In [1]: import numpy as np

In [2]: np.set_printoptions(precision=2, suppress=True, linewidth=120, sign=" ")

In [3]: J = np.loadtxt("sample14.csv", delimiter=",")

In [4]: J
Out[4]: 
array([[ 0.02, -0.07,  0.02,  0.02,  0.11, -0.07],
       [-0.07,  0.2 , -0.07, -0.07, -0.33,  0.2 ],
       [ 0.02, -0.07,  0.02,  0.02,  0.11, -0.07],
       [ 0.02, -0.07,  0.02,  0.02,  0.11, -0.07],
       [ 0.11, -0.33,  0.11,  0.11,  0.54, -0.33],
       [-0.07,  0.2 , -0.07, -0.07, -0.33,  0.2 ]])

In [5]: x0 = np.array([3, 1, 0, 3, 2, 4])

In [6]: J @ x0
Out[6]: array([ 0.02, -0.07,  0.02,  0.02,  0.11, -0.07])

In [7]: J * x0
Out[7]: 
array([[ 0.07, -0.07,  0.  ,  0.07,  0.22, -0.26],
       [-0.2 ,  0.2 , -0.  , -0.2 , -0.65,  0.78],
       [ 0.07, -0.07,  0.  ,  0.07,  0.22, -0.26],
       [ 0.07, -0.07,  0.  ,  0.07,  0.22, -0.26],
       [ 0.33, -0.33,  0.  ,  0.33,  1.09, -1.3 ],
       [-0.2 ,  0.2 , -0.  , -0.2 , -0.65,  0.78]])

In [8]: (J @ x0).argmax()
Out[8]: np.int64(4)

In [9]: K = np.loadtxt("out13.csv", delimiter=",")

In [10]: K
Out[10]: 
array([[ 1.,  0.,  0.],
       [ 0.,  0.,  0.],
       [ 0.,  0.,  2.]])

In [11]: np.flatnonzero(np.linalg.matrix_power((K != 0) + (K.T != 0) + np.eye(3), 3)[2])
Out[11]: array([ 2])

In [12]: np.sort(np.linalg.eigvals(K).real)
Out[12]: array([ 0.,  1.,  2.])

In [13]: np.argsort(-np.linalg.norm(K, axis=0).round(6), kind="stable")[:3]
Out[13]: array([ 2,  0,  1])

In [14]: np.linalg.cond(K) > 100
Out[14]: np.True_

In [15]: w, vecs = np.linalg.eigh(K)

In [16]: x0 = np.array([3, 0, 3])

In [17]: vecs * np.maximum(w, 0) @ vecs.T
Out[17]: 
array([[ 1.,  0.,  0.],
       [ 0.,  0.,  0.],
       [ 0.,  0.,  2.]])

In [18]: vecs * np.abs(w) @ vecs.T
Out[18]: 
array([[ 1.,  0.,  0.],
       [ 0.,  0.,  0.],
       [ 0.,  0.,  2.]])

In [19]: x0 @ K @ x0 / (x0 @ x0), w[0], w[-1]
Out[19]: (np.float64(1.5), np.float64(0.0), np.float64(2.0))

In [20]: np.unique(K.round(6), axis=0).shape
Out[20]: (3, 3)

In [21]: M = np.array([[-3.0, -1.0, 2.0, -2.0],
    ...:     [0.0, -4.0, 2.0, -2.0],
    ...:     [0.0, 0.0, -3.0, 0.0],
    ...:     [0.0, 1.0, -2.0, -1.0]])

In [22]: x0 = np.array([2, 3, 2, 4])

In [23]: target = M @ x0

In [24]: target
Out[24]: array([-13., -16.,  -6.,  -5.])

In [25]: np.linalg.solve(M, target)
Out[25]: array([ 2.,  3.,  2.,  4.])

In [26]: np.linalg.solve(M, M[:, 0])
Out[26]: array([ 1., -0., -0., -0.])

In [27]: np.round(np.linalg.solve(M.T, M[0]), 2) + 0
Out[27]: array([ 1.,  0.,  0.,  0.])

In [28]: other = M[0, 0] * M[1:] - np.outer(M[1:, 0], M[0])

In [29]: other
Out[29]: 
array([[ 0., 12., -6.,  6.],
       [ 0.,  0.,  9.,  0.],
       [ 0., -3.,  6.,  3.]])

In [30]: np.linalg.matrix_rank(other), np.linalg.matrix_rank(M)
Out[30]: (np.int64(3), np.int64(4))

In [31]: M[:, 0] / M[0, 0]
Out[31]: array([ 1., -0., -0., -0.])

In [32]: np.flatnonzero(~other.round(6).any(axis=1))
Out[32]: array([], dtype=int64)

In [33]: x0 = np.array([7, 4, 4, -6, -3, 8])

In [34]: np.trace(J)
Out[34]: np.float64(1.0)

In [35]: round((x0 - J @ x0) @ (J @ x0), 2)
Out[35]: np.float64(0.0)

In [36]: np.eye(6) - J
Out[36]: 
array([[ 0.98,  0.07, -0.02, -0.02, -0.11,  0.07],
       [ 0.07,  0.8 ,  0.07,  0.07,  0.33, -0.2 ],
       [-0.02,  0.07,  0.98, -0.02, -0.11,  0.07],
       [-0.02,  0.07, -0.02,  0.98, -0.11,  0.07],
       [-0.11,  0.33, -0.11, -0.11,  0.46,  0.33],
       [ 0.07, -0.2 ,  0.07,  0.07,  0.33,  0.8 ]])

In [37]: np.linalg.eigvalsh(2 * J - np.eye(6))
Out[37]: array([-1., -1., -1., -1., -1.,  1.])

In [38]: J @ x0
Out[38]: array([-1.,  3., -1., -1., -5.,  3.])

In [39]: m1 = np.loadtxt("x.csv", delimiter=",")

In [40]: m1
Out[40]: 
array([[ 1.  ,  0.7 ,  0.49,  0.34,  0.24],
       [ 0.7 ,  1.  ,  0.7 ,  0.49,  0.34],
       [ 0.49,  0.7 ,  1.  ,  0.7 ,  0.49],
       [ 0.34,  0.49,  0.7 ,  1.  ,  0.7 ],
       [ 0.24,  0.34,  0.49,  0.7 ,  1.  ]])

In [41]: w, vecs = np.linalg.eigh(m1)

In [42]: x0 = np.array([0, 2, 2, 3, 2])

In [43]: vecs * np.maximum(w, 0) @ vecs.T
Out[43]: 
array([[ 1.  ,  0.7 ,  0.49,  0.34,  0.24],
       [ 0.7 ,  1.  ,  0.7 ,  0.49,  0.34],
       [ 0.49,  0.7 ,  1.  ,  0.7 ,  0.49],
       [ 0.34,  0.49,  0.7 ,  1.  ,  0.7 ],
       [ 0.24,  0.34,  0.49,  0.7 ,  1.  ]])

In [44]: (np.sign(vecs[:, -1].round(6)) == np.sign(vecs[0, -1].round(6))).astype(int)
Out[44]: array([ 1,  1,  1,  1,  1])

In [45]: round(x0 @ m1 @ x0, 2)
Out[45]: np.float64(55.92)

In [46]: np.round(x0 @ m1 @ x0 / (x0 @ x0), 2), round(w[0], 2), np.round(w[-1], 2)
Out[46]: (np.float64(2.66), np.float64(0.19), np.float64(3.1))

In [47]: ang = np.radians(72)

In [48]: r_ = np.eye(5)

In [49]: r_[3, 3] = r_[1, 1] = np.cos(ang)

In [50]: r_[3, 1], r_[1, 3] = -np.sin(ang), np.sin(ang)

In [51]: r_
Out[51]: 
array([[ 1.  ,  0.  ,  0.  ,  0.  ,  0.  ],
       [ 0.  ,  0.31,  0.  ,  0.95,  0.  ],
       [ 0.  ,  0.  ,  1.  ,  0.  ,  0.  ],
       [ 0.  , -0.95,  0.  ,  0.31,  0.  ],
       [ 0.  ,  0.  ,  0.  ,  0.  ,  1.  ]])

In [52]: other = m1 @ r_.T

In [53]: np.linalg.svd(m1, compute_uv=False), np.linalg.svd(other, compute_uv=False)
Out[53]: 
(array([ 3.1 ,  1.02,  0.43,  0.25,  0.19]),
 array([ 3.1 ,  1.02,  0.43,  0.25,  0.19]))

In [54]: round(np.linalg.det(r_), 2), round(float(np.trace(r_)), 2)
Out[54]: (np.float64(1.0), 3.62)

In [55]: low = np.linalg.cholesky(m1)

In [56]: low @ low.T
Out[56]: 
array([[ 1.  ,  0.7 ,  0.49,  0.34,  0.24],
       [ 0.7 ,  1.  ,  0.7 ,  0.49,  0.34],
       [ 0.49,  0.7 ,  1.  ,  0.7 ,  0.49],
       [ 0.34,  0.49,  0.7 ,  1.  ,  0.7 ],
       [ 0.24,  0.34,  0.49,  0.7 ,  1.  ]])

In [57]: round(float(np.prod(np.diag(low)) ** 2), 2), round(np.linalg.det(m1), 2)
Out[57]: (0.07, np.float64(0.07))

In [58]: low
Out[58]: 
array([[ 1.  ,  0.  ,  0.  ,  0.  ,  0.  ],
       [ 0.7 ,  0.71,  0.  ,  0.  ,  0.  ],
       [ 0.49,  0.5 ,  0.71,  0.  ,  0.  ],
       [ 0.34,  0.35,  0.5 ,  0.71,  0.  ],
       [ 0.24,  0.24,  0.35,  0.5 ,  0.71]])

In [59]: other = m1 / np.linalg.norm(m1, axis=1, keepdims=True)

In [60]: G = other @ other.T

In [61]: G[2]
Out[61]: array([ 0.84,  0.94,  1.  ,  0.94,  0.84])

In [62]: (G - 2 * np.eye(5)).round(6).argmax(axis=1)
Out[62]: array([ 1,  0,  1,  4,  3])

In [63]: (np.abs(G) > 0.9).astype(int)
Out[63]: 
array([[ 1,  1,  0,  0,  0],
       [ 1,  1,  1,  0,  0],
       [ 0,  1,  1,  1,  0],
       [ 0,  0,  1,  1,  1],
       [ 0,  0,  0,  1,  1]])

In [64]: w, vecs = np.linalg.eigh(m1)

In [65]: w
Out[65]: array([ 0.19,  0.25,  0.43,  1.02,  3.1 ])

In [66]: np.abs(vecs[:, -1]).round(6).argmax()
Out[66]: np.int64(2)

In [67]: np.round(vecs.T @ m1 @ vecs, 2) + 0
Out[67]: 
array([[ 0.19,  0.  ,  0.  ,  0.  ,  0.  ],
       [ 0.  ,  0.25,  0.  ,  0.  ,  0.  ],
       [ 0.  ,  0.  ,  0.43,  0.  ,  0.  ],
       [ 0.  ,  0.  ,  0.  ,  1.02,  0.  ],
       [ 0.  ,  0.  ,  0.  ,  0.  ,  3.1 ]])

In [68]: F = np.loadtxt("case19.csv", delimiter=",")

In [69]: F
Out[69]: 
array([[ 0.,  0.,  1.,  0.,  0.,  0.],
       [ 0.,  0.,  0.,  0.,  0.,  1.],
       [ 0.,  0.,  0.,  0.,  1.,  0.],
       [ 1.,  0.,  0.,  0.,  0.,  0.],
       [ 0.,  1.,  0.,  0.,  0.,  0.],
       [ 0.,  0.,  0.,  1.,  0.,  0.]])

In [70]: x0 = np.array([0, 2, -1, 1, -1, -1])

In [71]: 6 - np.linalg.matrix_rank(F - np.eye(6), tol=1e-8)
Out[71]: np.int64(1)

In [72]: [p for p in range(1, 25) if np.allclose(np.linalg.matrix_power(F, p), np.eye(6))]
Out[72]: [6, 12, 18, 24]

In [73]: np.linalg.inv(F)
Out[73]: 
array([[ 0.,  0.,  0.,  1.,  0.,  0.],
       [ 0.,  0.,  0.,  0.,  1.,  0.],
       [ 1.,  0.,  0.,  0.,  0.,  0.],
       [ 0.,  0.,  0.,  0.,  0.,  1.],
       [ 0.,  0.,  1.,  0.,  0.,  0.],
       [ 0.,  1.,  0.,  0.,  0.,  0.]])

In [74]: F.T @ (F @ x0)
Out[74]: array([ 0.,  2., -1.,  1., -1., -1.])

In [75]: np.abs(np.linalg.eigvals(F))
Out[75]: array([ 1.,  1.,  1.,  1.,  1.,  1.])

In [76]: u = np.array([2, 2, 1, 1])

In [77]: other = M + np.outer(u, np.eye(4)[0])

In [78]: np.linalg.matrix_rank(other - M)
Out[78]: np.int64(1)

In [79]: data = np.loadtxt("w.csv", delimiter=",")

In [80]: data
Out[80]: 
array([[-24.42,  14.28,  23.13, -43.9 ],
       [-15.2 ,   9.01,  11.52, -23.44],
       [ -1.66,   2.07,   1.63,  -1.7 ],
       [ -0.69,   1.12,   0.9 ,  -0.68],
       [  0.03,  -0.08,  -0.07,   0.03],
       [  0.37,  -2.16,  -2.1 ,   0.53],
       [  0.02,  -4.42,  -4.77,   0.74],
       [ -0.03,  -4.62,  -5.02,   0.76],
       [ -0.74,  -6.79,  -7.98,   0.99],
       [ -7.14, -20.34, -30.42,   5.  ],
       [-12.94, -31.79, -51.91,  11.15]])

In [81]: Xc = data - data.mean(axis=0)

In [82]: left, sv, vt = np.linalg.svd(Xc, full_matrices=False)

In [83]: np.linalg.matrix_rank(Xc)
Out[83]: np.int64(3)

In [84]: vt[0] * np.sign(vt[0, np.abs(vt[0]).argmax()])
Out[84]: array([-0.11,  0.46,  0.72, -0.51])

In [85]: np.round(sv ** 2 / (sv ** 2).sum(), 2) + 0
Out[85]: array([ 0.84,  0.16,  0.  ,  0.  ])

In [86]: np.abs(vt[0]).argmax()
Out[86]: np.int64(2)

In [87]: np.abs(left[:, 0]).argmax()
Out[87]: np.int64(10)

In [88]: sv.round(2) + 0
Out[88]: array([ 85.58,  37.53,   4.3 ,   0.  ])

In [89]: lab = data[:, 2] > np.median(data[:, 2])

In [90]: u = data[lab].mean(axis=0) - data[~lab].mean(axis=0)

In [91]: ((data - data.mean(axis=0)) @ u > 0).astype(int)
Out[91]: array([ 1,  1,  1,  1,  1,  1,  0,  0,  0,  0,  0])

In [92]: G = np.cov(data, rowvar=False)

In [93]: np.median(data, axis=0)
Out[93]: array([-0.74, -2.16, -2.1 ,  0.53])

In [94]: np.corrcoef(data.T)
Out[94]: 
array([[ 1.  , -0.17, -0.13,  0.75],
       [-0.17,  1.  ,  1.  , -0.76],
       [-0.13,  1.  ,  1.  , -0.75],
       [ 0.75, -0.76, -0.75,  1.  ]])

In [95]: G.shape
Out[95]: (4, 4)

In [96]: data.std(axis=0)
Out[96]: array([  7.95,  12.18,  19.12,  14.77])

In [97]: G = data.T @ data

In [98]: np.allclose(G, G.T)
Out[98]: True

In [99]: J @ np.linalg.pinv(J) @ J
Out[99]: 
array([[ 0.02, -0.07,  0.02,  0.02,  0.11, -0.07],
       [-0.07,  0.2 , -0.07, -0.07, -0.33,  0.2 ],
       [ 0.02, -0.07,  0.02,  0.02,  0.11, -0.07],
       [ 0.02, -0.07,  0.02,  0.02,  0.11, -0.07],
       [ 0.11, -0.33,  0.11,  0.11,  0.54, -0.33],
       [-0.07,  0.2 , -0.07, -0.07, -0.33,  0.2 ]])

In [100]: np.abs(np.diag(np.linalg.qr(J)[1])) > 1e-9
Out[100]: array([ True, False, False, False, False, False])
